% python3 -q
>>> import numpy as np
>>> np.set_printoptions(precision=2, suppress=True, linewidth=140)
>>> def rd(a):
...     return np.round(a, 2) + 0
... 
>>> E = np.loadtxt("block15.csv", delimiter=",")
>>> E
array([[ 0.,  0.,  0.],
       [ 0.,  0.,  0.],
       [ 0.,  2.,  0.],
       [ 0.,  0.,  0.],
       [ 0.,  2.,  2.],
       [-2.,  2.,  0.],
       [ 0.,  0.,  0.],
       [-2., -2., -2.],
       [ 0.,  4.,  2.],
       [-2., -2., -2.],
       [-2., -2., -2.],
       [ 0.,  0.,  0.],
       [ 0.,  0.,  0.],
       [ 0.,  0.,  0.],
       [-2.,  0.,  0.],
       [ 0.,  2.,  2.],
       [ 0.,  2.,  2.],
       [-2.,  0., -2.],
       [-2., -2., -2.],
       [-2.,  2.,  0.],
       [-2., -2., -2.],
       [ 0.,  2.,  0.]])
>>> # rows 0 and 1 are equal
>>> proj = E @ np.linalg.solve(E.T @ E, E.T)
>>> rd(np.linalg.eigvalsh(proj))
array([0., 0., 0., 0., 0., 0., 0., 0., 0., 0., 0., 0., 0., 0., 0., 0., 0., 0., 0., 1., 1., 1.])
>>> np.allclose(proj @ proj, proj)
True
>>> C = E[[6, 9]].astype(float)
>>> for _ in range(3):
...     labels = np.linalg.norm(E[:, None] - C, axis=-1).argmin(axis=1)
...     C = np.array([E[labels == j].mean(axis=0) for j in range(2)])
... 
>>> labels
array([0, 0, 0, 0, 0, 0, 0, 1, 0, 1, 1, 0, 0, 0, 0, 0, 0, 1, 1, 0, 1, 0])
>>> np.abs(C[1] - C[0]).argmax()
np.int64(1)
>>> np.bincount(labels)
array([16,  6])
>>> rd(C)
array([[-0.38,  1.12,  0.5 ],
       [-2.  , -1.67, -2.  ]])
>>> G = np.cov(E, rowvar=False)
>>> rd(np.polyfit(E[:, 2], E[:, 1], 1))
array([1.06, 0.56])
>>> np.argwhere(np.triu(np.abs(np.corrcoef(E.T)) > 0.8, 1))
array([[1, 2]])
>>> np.median(E, axis=0)
array([0., 0., 0.])
>>> G.shape
(3, 3)
>>> rd(E.std(axis=0))
array([0.98, 1.67, 1.34])
>>> rd(np.linalg.eigvalsh(G)[::-1])
array([4.87, 0.72, 0.2 ])
>>> D = np.linalg.norm(E[:, None] - E[None], axis=-1)
>>> D.shape
(22, 22)
>>> np.unravel_index(D.round(6).argmax(), D.shape)
(np.int64(7), np.int64(8))
>>> (D + 1e9 * np.eye(22)).round(6).argmin(axis=1)
array([ 1,  0, 21,  0, 15, 19,  0,  9,  4,  7,  7,  0,  0,  0,  0,  4,  4,  7,  7,  5,  7,  2])
>>> D[3].round(6).argsort(kind="stable")[:4]
array([0, 1, 3, 6])
>>> rd(D[:5, :5])
array([[0.  , 0.  , 2.  , 0.  , 2.83],
       [0.  , 0.  , 2.  , 0.  , 2.83],
       [2.  , 2.  , 0.  , 2.  , 2.  ],
       [0.  , 0.  , 2.  , 0.  , 2.83],
       [2.83, 2.83, 2.  , 2.83, 0.  ]])
>>> np.flatnonzero(D[3] < D.mean() / 2)
array([ 0,  1,  3,  6, 11, 12, 13])
>>> D.mean(axis=1).argmax()
np.int64(8)
>>> rd(np.linalg.norm(E - E.mean(axis=0), axis=1))
array([0.91, 0.91, 1.84, 0.91, 2.85, 2.03, 0.91, 3.21, 4.32, 3.21, 3.21, 0.91, 0.91, 0.91, 1.25, 2.85, 2.85, 2.2 , 3.21, 2.03, 3.21, 1.84])
>>> rd(np.linalg.norm(E, axis=1))
array([0.  , 0.  , 2.  , 0.  , 2.83, 2.83, 0.  , 3.46, 4.47, 3.46, 3.46, 0.  , 0.  , 0.  , 2.  , 2.83, 2.83, 2.83, 3.46, 2.83, 3.46, 2.  ])
>>> x = np.array([2, 1, 5])
>>> target = E @ x
>>> rd(np.linalg.solve(E.T @ E, E.T @ target))
array([2., 1., 5.])
>>> rd(np.linalg.lstsq(E, target)[0])
array([2., 1., 5.])
>>> rng = np.random.default_rng(459)
>>> target = target + 0.02 * rng.normal(size=22)
>>> rd(target)
array([ -0.01,  -0.01,   2.02,   0.  ,  12.  ,  -2.  ,  -0.02, -15.99,  14.01, -16.05, -16.03,  -0.01,  -0.02,  -0.01,  -4.  ,  11.99,
        11.96, -14.  , -15.98,  -2.01, -16.  ,   1.97])
>>> c, *_ = np.linalg.lstsq(E, target)
>>> rd(np.linalg.norm(target - E @ c))
np.float64(0.08)
>>> [round(float(np.linalg.norm(np.linalg.solve(E.T @ E + lam * np.eye(3), E.T @ target))), 2) for lam in (0, 1, 10, 100)]
[5.47, 5.2, 4.35, 2.28]
>>> rd(c)
array([2.01, 1.  , 4.99])
>>> rd(E.T @ (target - E @ c))
array([0., 0., 0.])
